>>> import numpy as np
>>> from numpy import linalg as LA
>>> np.set_printoptions(precision=2, suppress=True, linewidth=200, floatmode="fixed")
>>> rd = lambda a: np.round(a, 2) + 0
>>> E = np.load("layer17.npy")
>>> E
array([[0.00, 0.00, 0.00, 2.00],
       [0.00, 0.00, 3.00, 1.00],
       [0.00, 3.00, 0.00, 0.00],
       [2.00, 1.00, 0.00, 0.00]])
>>> ev, vecs = LA.eigh(E)
>>> x = np.array([-1, 0, 3, 1])
>>> rd(LA.eigvalsh(E[1:, 1:]))
array([-3.16,  0.00,  3.16])
>>> print(rd(x @ E @ x / (x @ x)), rd(ev[0]), rd(ev[-1]))
-0.36 -3.26 3.26
>>> print(rd(vecs * np.maximum(ev, 0) @ vecs.T))
[[0.98 0.20 0.00 1.00]
 [0.20 1.57 1.50 0.50]
 [0.00 1.50 1.47 0.29]
 [1.00 0.50 0.29 1.08]]
>>> x @ E @ x
np.float64(-4.0)
>>> other = LA.inv(E)
>>> rd(LA.slogdet(E)[0])
np.float64(1.0)
>>> rd(LA.inv(other))
array([[0.00, 0.00, 0.00, 2.00],
       [0.00, 0.00, 3.00, 1.00],
       [0.00, 3.00, 0.00, 0.00],
       [2.00, 1.00, 0.00, 0.00]])
>>> m1 = np.load("a.npy")
>>> print(m1)
[[ -2.25  -1.30  -0.13  -1.84   0.62  -1.70   2.93   0.01  -3.04]
 [ -1.25  -0.63  -0.09  -0.89   0.33  -0.92   1.65  -0.12  -1.64]
 [ -3.08  -1.63  -0.02  -2.40   0.94  -2.39   4.02  -0.03  -4.03]
 [ -0.31   0.06  -0.11  -0.22   0.04  -0.10  -0.10   0.17  -0.04]
 [  0.24   0.20   0.25   0.05  -0.03   0.01  -0.25  -0.08   0.45]
 [ -3.66  -2.00  -0.07  -2.71   0.90  -2.72   4.53   0.17  -4.71]
 [ -2.73  -1.40  -0.14  -1.91   0.60  -1.98   3.36  -0.04  -3.38]
 [ -4.67  -2.37   0.19  -3.56   1.25  -3.46   5.96  -0.16  -5.98]
 [ -3.21  -1.43  -0.01  -2.47   0.71  -2.48   4.09   0.08  -4.28]
 [  3.13   1.36  -0.04   2.11  -0.80   2.47  -3.94   0.04   3.78]
 [  3.91   1.87   0.15   2.99  -0.97   2.90  -4.83  -0.06   4.60]
 [ -1.97  -0.94   0.12  -1.46   0.48  -1.43   2.56  -0.05  -2.44]
 [  7.29   3.66   0.04   5.60  -1.89   5.61  -9.36  -0.04   9.19]
 [ -3.08  -1.45   0.09  -2.33   0.87  -2.24   3.88   0.12  -4.00]
 [  7.30   3.55   0.11   5.51  -1.77   5.36  -9.24   0.01   9.15]
 [  1.61   0.73   0.17   1.41  -0.60   1.12  -2.14  -0.11   2.06]
 [  8.20   4.06  -0.10   6.20  -2.09   6.20 -10.22   0.00  10.42]
 [  2.16   1.31  -0.04   1.59  -0.53   1.70  -2.81  -0.01   2.89]
 [ -2.43  -1.05  -0.05  -1.50   0.62  -1.64   2.73   0.01  -2.80]
 [ -1.22  -0.74  -0.02  -0.88   0.31  -0.98   1.56  -0.01  -1.67]
 [ -9.43  -4.71  -0.05  -7.14   2.41  -7.35  11.99   0.11 -11.90]
 [ -1.53  -0.80   0.26  -0.97   0.36  -1.08   1.80  -0.05  -1.69]
 [ -4.21  -2.08  -0.01  -3.26   0.99  -3.06   5.24   0.26  -5.43]
 [ -7.73  -3.79  -0.09  -5.69   1.88  -5.79   9.68  -0.08  -9.60]
 [ -4.88  -2.48  -0.15  -3.73   1.10  -3.69   6.16  -0.08  -6.39]
 [ -0.16  -0.03   0.05  -0.11  -0.06  -0.11   0.50   0.13  -0.37]
 [  6.06   3.08  -0.04   4.52  -1.64   4.31  -7.19  -0.01   7.33]
 [ -1.05  -0.66  -0.01  -0.91   0.20  -1.07   1.58   0.14  -1.63]
 [  0.39   0.09   0.13   0.09   0.04   0.03  -0.25   0.14   0.32]
 [ -5.02  -2.53   0.05  -3.67   1.11  -3.64   6.04   0.05  -6.09]
 [  1.66   1.04   0.03   1.42  -0.46   1.25  -1.93  -0.03   2.06]
 [  8.30   3.95   0.04   5.92  -1.88   6.05 -10.19   0.13  10.25]
 [ -0.65  -0.35   0.08  -0.63   0.09  -0.64   1.13  -0.07  -1.01]
 [ -7.29  -3.70   0.08  -5.45   1.88  -5.50   9.03   0.04  -9.16]
 [  6.29   3.07  -0.13   4.86  -1.60   4.97  -7.83   0.03   7.95]]
>>> basis = m1[[21, 33]].astype(float)
>>> for _ in range(7):
...     z = LA.norm(m1[:, None] - basis, axis=-1).argmin(axis=1)
...     basis = np.array([m1[z == j].mean(axis=0) for j in range(2)])
... 
>>> z
array([1, 1, 1, 1, 1, 1, 1, 1, 1, 0, 0, 1, 0, 1, 0, 0, 0, 0, 1, 1, 1, 1, 1, 1, 1, 1, 0, 1, 1, 1, 0, 0, 1, 1, 0])
>>> rd(basis)
array([[ 5.08,  2.52,  0.02,  3.83, -1.29,  3.81, -6.33,  0.00,  6.33],
       [-2.97, -1.49,  0.01, -2.23,  0.73, -2.25,  3.74,  0.03, -3.77]])
